% python3 -q
>>> import numpy as np
>>> from numpy import linalg as LA
>>> np.set_printoptions(suppress=True, linewidth=100)
>>> rnd = lambda a: np.round(a, 2) + 0
>>> arr = np.maximum(np.array([[1],
...     [-1],
...     [1],
...     [2],
...     [2],
...     [1],
...     [-2],
...     [-1],
...     [-1],
...     [2],
...     [1],
...     [1],
...     [-1],
...     [-2],
...     [-2],
...     [2],
...     [-2],
...     [2],
...     [-1],
...     [0],
...     [-1],
...     [-1],
...     [2],
...     [-1],
...     [-1],
...     [2],
...     [-2],
...     [2],
...     [2]]) @ np.array([[3, -3, 0]]) + np.array([-1, 6, -1]), 0)
>>> arr
array([[ 2,  3,  0],
       [ 0,  9,  0],
       [ 2,  3,  0],
       [ 5,  0,  0],
       [ 5,  0,  0],
       [ 2,  3,  0],
       [ 0, 12,  0],
       [ 0,  9,  0],
       [ 0,  9,  0],
       [ 5,  0,  0],
       [ 2,  3,  0],
       [ 2,  3,  0],
       [ 0,  9,  0],
       [ 0, 12,  0],
       [ 0, 12,  0],
       [ 5,  0,  0],
       [ 0, 12,  0],
       [ 5,  0,  0],
       [ 0,  9,  0],
       [ 0,  6,  0],
       [ 0,  9,  0],
       [ 0,  9,  0],
       [ 5,  0,  0],
       [ 0,  9,  0],
       [ 0,  9,  0],
       [ 5,  0,  0],
       [ 0, 12,  0],
       [ 5,  0,  0],
       [ 5,  0,  0]])
>>> left, sv, vt = LA.svd(arr)
>>> rnd(sv)
array([39.12, 15.63,  0.  ])
>>> np.argmax(sv[:-1] / (sv[1:] + 1e-6)) + 1
np.int64(2)
>>> out = left[:, :2] @ np.diag(sv[:2]) @ vt[:2]
>>> LA.matrix_rank(out)
np.int64(2)
>>> rnd(LA.norm(arr - out, 2)), sv[2]
(np.float64(0.0), np.float64(0.0))
>>> rnd(LA.norm(arr - out) / LA.norm(arr))
np.float64(0.0)
>>> left, sv = LA.svd(arr)
Traceback (most recent call last):
  File "<python-input-13>", line 1, in <module>
    left, sv = LA.svd(arr)
    ^^^^^^^^
ValueError: too many values to unpack (expected 2)
>>> left, sv, vt = LA.svd(arr, full_matrices=False)
>>> (sv > 1e-8).sum()
np.int64(2)
>>> rnd(np.cumsum(sv ** 2) / np.sum(sv ** 2))
array([0.86, 1.  , 1.  ])
>>> np.allclose(left * sv @ vt, arr)
True
>>> rnd(sv)
array([39.12, 15.63,  0.  ])
>>> rnd(np.abs(vt[0]))
array([0.02, 1.  , 0.  ])
>>> rnd(left.T @ left)
array([[1., 0., 0.],
       [0., 1., 0.],
       [0., 0., 1.]])
>>> np.abs(left[:, 0]).round(6).argmax()
np.int64(6)
>>> rnd(vt @ vt.T)
array([[1., 0., 0.],
       [0., 1., 0.],
       [0., 0., 1.]])
>>> rnd(np.sqrt((sv ** 2).sum())), rnd(LA.norm(arr))
(np.float64(42.13), np.float64(42.13))
